$ python -q
>>> import numpy as np
>>> np.set_printoptions(precision=2, suppress=True, linewidth=120)
>>> M = np.load("out1.npy")
>>> M
array([[2, 0, 0],
       [2, 2, 0],
       [0, 1, 1]])
>>> ev, V = np.linalg.eig(M)
>>> np.sort(np.linalg.eigvals(M.T))
array([1., 2., 2.])
>>> np.prod(ev)
np.float64(4.0)
>>> ev
array([1., 2., 2.])
>>> np.sort(np.linalg.eigvals(np.linalg.inv(M)))
array([0.5, 0.5, 1. ])
>>> arr = np.array([[-0.1, -1.5, 7.0], [1.1, 2.2, 1.0], [-0.4, -0.2, -13.0]])
>>> # column 2 is much longer than the rest
>>> rng = np.random.default_rng(70)
>>> labels = rng.permutation(3)
>>> labels
array([1, 2, 0])
>>> Y = arr[labels][:, labels]
>>> np.trace(Y)
np.float64(-10.9)
>>> round(float(np.linalg.det(Y)), 2), round(np.linalg.det(arr[labels]), 2)
(-13.39, np.float64(-13.39))
>>> Y = np.array([[-0.6], [-2.0]])
>>> C = np.array([[-0.7, 0.7]])
>>> data = Y @ C
>>> data
array([[ 0.42, -0.42],
       [ 1.4 , -1.4 ]])
>>> np.round(np.linalg.eigvals(data).sum().real, 2)
np.float64(-0.98)
>>> np.poly(data)
array([1.  , 0.98, 0.  ])
>>> round(np.linalg.det(data[::-1]), 2)
np.float64(-0.0)
>>> np.linalg.eigvals(data)
array([ 0.  , -0.98])
>>> ang = np.radians(90)
>>> Rm = np.eye(2)
>>> Rm[0, 0] = Rm[1, 1] = np.cos(ang)
>>> Rm[0, 1], Rm[1, 0] = -np.sin(ang), np.sin(ang)
>>> Rm.round(2) + 0
array([[ 0., -1.],
       [ 1.,  0.]])
>>> Y = data @ Rm.T
>>> np.allclose(np.linalg.norm(data, axis=1), np.linalg.norm(Y, axis=1))
True
>>> Uu, sv, Vh = np.linalg.svd(data)
>>> sv.round(2) + 0
array([2.07, 0.  ])
>>> np.argmax(sv[:-1] / (sv[1:] + 1e-6)) + 1
np.int64(1)
>>> Y = Uu[:, :1] @ np.diag(sv[:1]) @ Vh[:1]
>>> round(np.abs(data - Y).max(), 2)
np.float64(0.0)
>>> round(np.linalg.norm(data - Y, 2), 2), round(sv[1], 2)
(np.float64(0.0), np.float64(0.0))
>>> np.round(np.linalg.eigvals(arr).sum().real, 2)
np.float64(-10.9)
>>> np.einsum("ij,ji->", arr, arr)
np.float64(164.55)
>>> round(np.linalg.det(arr[::-1]), 2)
np.float64(13.39)
>>> np.kron(np.eye(2, dtype=int), arr)
array([[ -0.1,  -1.5,   7. ,  -0. ,  -0. ,   0. ],
       [  1.1,   2.2,   1. ,   0. ,   0. ,   0. ],
       [ -0.4,  -0.2, -13. ,  -0. ,  -0. ,  -0. ],
       [ -0. ,  -0. ,   0. ,  -0.1,  -1.5,   7. ],
       [  0. ,   0. ,   0. ,   1.1,   2.2,   1. ],
       [ -0. ,  -0. ,  -0. ,  -0.4,  -0.2, -13. ]])
>>> np.einsum("ii->", arr)
np.float64(-10.9)
>>> round(np.linalg.det(arr.T), 2)
np.float64(-13.39)
>>> E = np.load("run3.npy")
>>> E
array([[  9.7 , -13.58, -11.74],
       [  7.56, -10.64,  -9.91],
       [  5.9 ,  -8.36,  -8.47],
       [  4.82,  -6.87,  -7.53],
       [  1.51,  -2.38,  -4.58],
       [  0.82,  -1.44,  -3.93],
       [  0.41,  -0.89,  -3.54],
       [ -0.38,   0.17,  -2.73],
       [ -0.8 ,   0.73,  -2.26],
       [ -1.29,   1.43,  -0.8 ],
       [ -1.16,   1.27,  -0.67],
       [ -0.06,   0.06,  -0.04],
       [  0.09,  -0.09,   0.06],
       [  0.48,  -0.45,   0.38],
       [  1.36,  -0.81,   2.28],
       [  1.22,   0.37,   5.01],
       [  0.51,   2.2 ,   7.68],
       [ -0.22,   3.8 ,   9.69],
       [ -0.99,   5.39,  11.54],
       [ -3.41,  10.07,  16.54],
       [ -5.32,  13.63,  20.09]])
>>> C = E[[14, 6]].astype(float)
>>> for _ in range(6):
...     labels = np.linalg.norm(E[:, None] - C, axis=-1).argmin(axis=1)
...     C = np.array([E[labels == j].mean(axis=0) for j in range(2)])
... 
>>> labels
array([1, 1, 1, 1, 1, 1, 1, 1, 1, 1, 1, 1, 1, 1, 1, 0, 0, 0, 0, 0, 0])
>>> np.abs(C[1] - C[0]).argmax()
np.int64(2)
>>> C
array([[-1.37,  5.91, 11.76],
       [ 1.93, -2.79, -3.57]])
>>> np.bincount(labels)
array([ 6, 15])
>>> f = np.array([0, 2, -2])
>>> r1 = np.array([2, 0, -2])
>>> m1 = f[:, None] + r1[None, :]
>>> m1
array([[ 2,  0, -2],
       [ 4,  2,  0],
       [ 0, -2, -4]])
>>> # null space of dimension 1
>>> labels = rng.permutation(3)
>>> labels
array([0, 1, 2])
>>> Y = m1[labels][:, labels]
>>> round(float(np.linalg.det(Y)), 2), np.round(np.linalg.det(m1[labels]), 2)
(0.0, np.float64(0.0))
>>> np.trace(Y)
np.int64(0)
>>> Y
array([[ 2,  0, -2],
       [ 4,  2,  0],
       [ 0, -2, -4]])
>>> np.round(np.sort(np.abs(np.linalg.eigvals(Y))), 2) + 0
array([0.  , 3.46, 3.46])
>>> np.allclose(Y, m1)
True
>>> Y = np.array([[-3, 3], [2, 0], [2, -1]])
>>> Y.T @ m1.T
array([[-10,  -8, -12],
       [  8,  12,   4]])
>>> np.linalg.matrix_rank(np.vstack([m1, Y.T]))
np.int64(3)
>>> np.einsum("ij->j", m1)
array([ 6,  0, -6])
>>> np.einsum("ij,ij->i", m1, m1)
array([ 8, 20, 20])
>>> np.round(m1 @ np.linalg.pinv(m1) @ m1, 2) + 0
array([[ 2.,  0., -2.],
       [ 4.,  2.,  0.],
       [ 0., -2., -4.]])
>>> np.allclose(m1[:-1].T @ np.linalg.lstsq(m1[:-1].T, m1[-1])[0], m1[-1])
True
>>> (m1 + m1.T) / 2
array([[ 2.,  2., -1.],
       [ 2.,  2., -1.],
       [-1., -1., -4.]])
>>> np.allclose(m1, m1.T)
False
>>> np.linalg.matrix_power(m1, 3)
array([[ 24,   0, -24],
       [ 48,  24,   0],
       [  0, -24, -48]])
>>> Y = m1[0, 0] * m1[1:] - np.outer(m1[1:, 0], m1[0])
>>> Y
array([[ 0,  4,  8],
       [ 0, -4, -8]])
>>> np.linalg.matrix_rank(Y), np.linalg.matrix_rank(m1)
(np.int64(1), np.int64(2))
>>> np.flatnonzero(~Y.round(6).any(axis=1))
array([], dtype=int64)
>>> feats = np.array([[-2.0, 1.0, 0.0, 0.0],
...     [0.0, -2.0, 1.0, 0.0],
...     [0.0, 0.0, -2.0, 1.0],
...     [0.0, 0.0, 0.0, -2.0]])
>>> np.poly(feats)
array([ 1.,  8., 24., 32., 16.])
>>> np.linalg.eigvals(feats)
array([-2., -2., -2., -2.])
>>> Y = np.array([[-3, -3, 2], [1, -3, 2], [-2, 2, 0], [3, 1, 3]])
>>> np.linalg.matrix_rank(feats @ Y)
np.int64(3)
>>> np.einsum("ik,kj->ji", feats, Y)
array([[ 7., -4.,  7., -6.],
       [ 3.,  8., -3., -2.],
       [-2., -4.,  3., -6.]])
>>> np.vstack([feats, Y.T]).shape
(7, 4)
>>> labels = rng.permutation(4)
>>> labels
array([1, 0, 2, 3])
>>> Y = feats[labels][:, labels]
>>> np.diag(Y)
array([-2., -2., -2., -2.])
>>> np.sort(np.abs(np.linalg.eigvals(Y)))
array([2., 2., 2., 2.])
>>> np.allclose(Y, feats)
False
>>> feats @ feats
array([[ 4., -4.,  1.,  0.],
       [ 0.,  4., -4.,  1.],
       [ 0.,  0.,  4., -4.],
       [ 0.,  0.,  0.,  4.]])
>>> [int(np.linalg.matrix_rank(np.linalg.matrix_power(feats, p))) for p in range(1, 5)]
[4, 4, 4, 4]
>>> np.linalg.matrix_rank(feats - feats[0, 0] * np.eye(4))
np.int64(3)
>>> ev, V = np.linalg.eig(feats)
>>> np.sort(np.linalg.eigvals(np.linalg.inv(feats)))
array([-0.5, -0.5, -0.5, -0.5])
>>> np.sort(np.linalg.eigvals(feats.T))
array([-2., -2., -2., -2.])
>>> np.sort(np.linalg.eigvals(feats @ feats))
array([4., 4., 4., 4.])
>>> J = np.array([[-3, 0, 0, 0], [-5, 2, 0, 0], [3, 2, 2, 0], [-2, 2, 5, 0]])
>>> f = np.array([-3, -3])
>>> np.polyval(f, J[2])
array([-12,  -9,  -9,  -3])
>>> np.cross(J[2, :3], J[1, :3])
array([ -4, -10,  16])
>>> np.array([np.convolve(row, f, "same") for row in J])
array([[  9,   9,   0,   0],
       [ 15,   9,  -6,   0],
       [ -9, -15, -12,  -6],
       [  6,   0, -21, -15]])
>>> np.convolve(J[2], f)
array([ -9, -15, -12,  -6,   0])
>>> [int(np.linalg.matrix_rank(np.linalg.matrix_power(J, p))) for p in range(1, 5)]
[3, 3, 3, 3]
>>> np.prod(np.diag(J)), round(float(np.linalg.det(J)), 2)
(np.int64(0), 0.0)
>>> np.linalg.matrix_power(J - np.diag(np.diag(J)), 4)
array([[0, 0, 0, 0],
       [0, 0, 0, 0],
       [0, 0, 0, 0],
       [0, 0, 0, 0]])
>>> np.sort(np.linalg.eigvals(J))
array([-3.,  0.,  2.,  2.])
>>> J @ J
array([[  9,   0,   0,   0],
       [  5,   4,   0,   0],
       [-13,   8,   4,   0],
       [ 11,  14,  10,   0]])
>>> np.linalg.matrix_rank(J - J[0, 0] * np.eye(4))
np.int64(3)
>>> Y = J / np.sqrt((J ** 2).mean(axis=1, keepdims=True))
>>> Y[2]
array([1.46, 0.97, 0.97, 0.  ])
>>> np.linalg.matrix_rank(J - J.mean(axis=1, keepdims=True))
np.int64(3)
>>> np.linalg.matrix_rank(Y) == np.linalg.matrix_rank(J)
np.True_
>>> mat = np.load("dump.npy")
>>> mat
array([[-17.8 ,   3.72,   8.33],
       [-16.88,  10.7 ,  -0.84],
       [-16.76,  10.86,  -1.12],
       [ 17.44,  -2.6 ,  -9.44],
       [  0.54, -12.88,  15.29],
       [ -4.02, -10.95,  16.24],
       [  3.22,  11.35, -16.15],
       [-14.74,  -2.2 ,  13.34],
       [  2.16, -13.37,  14.72],
       [-17.72,   3.45,   8.61],
       [  9.15, -14.21,  10.69],
       [  7.63,   8.82, -16.25],
       [-16.66,  10.98,  -1.33],
       [-13.69,  -3.5 ,  14.16],
       [ -0.41, -12.54,  15.57]])
>>> labels = mat[:, 1] > np.median(mat[:, 1])
>>> f = mat[labels].mean(axis=0) - mat[~labels].mean(axis=0)
>>> labels.astype(int)
array([1, 1, 1, 0, 0, 0, 1, 0, 0, 1, 0, 1, 1, 0, 0])
>>> ((mat - mat.mean(axis=0)) @ f > 0).astype(int)
array([1, 1, 1, 0, 0, 0, 1, 0, 0, 1, 0, 1, 1, 0, 0])
>>> np.argsort(-np.abs(f).round(6), kind="stable")
array([1, 2, 0])
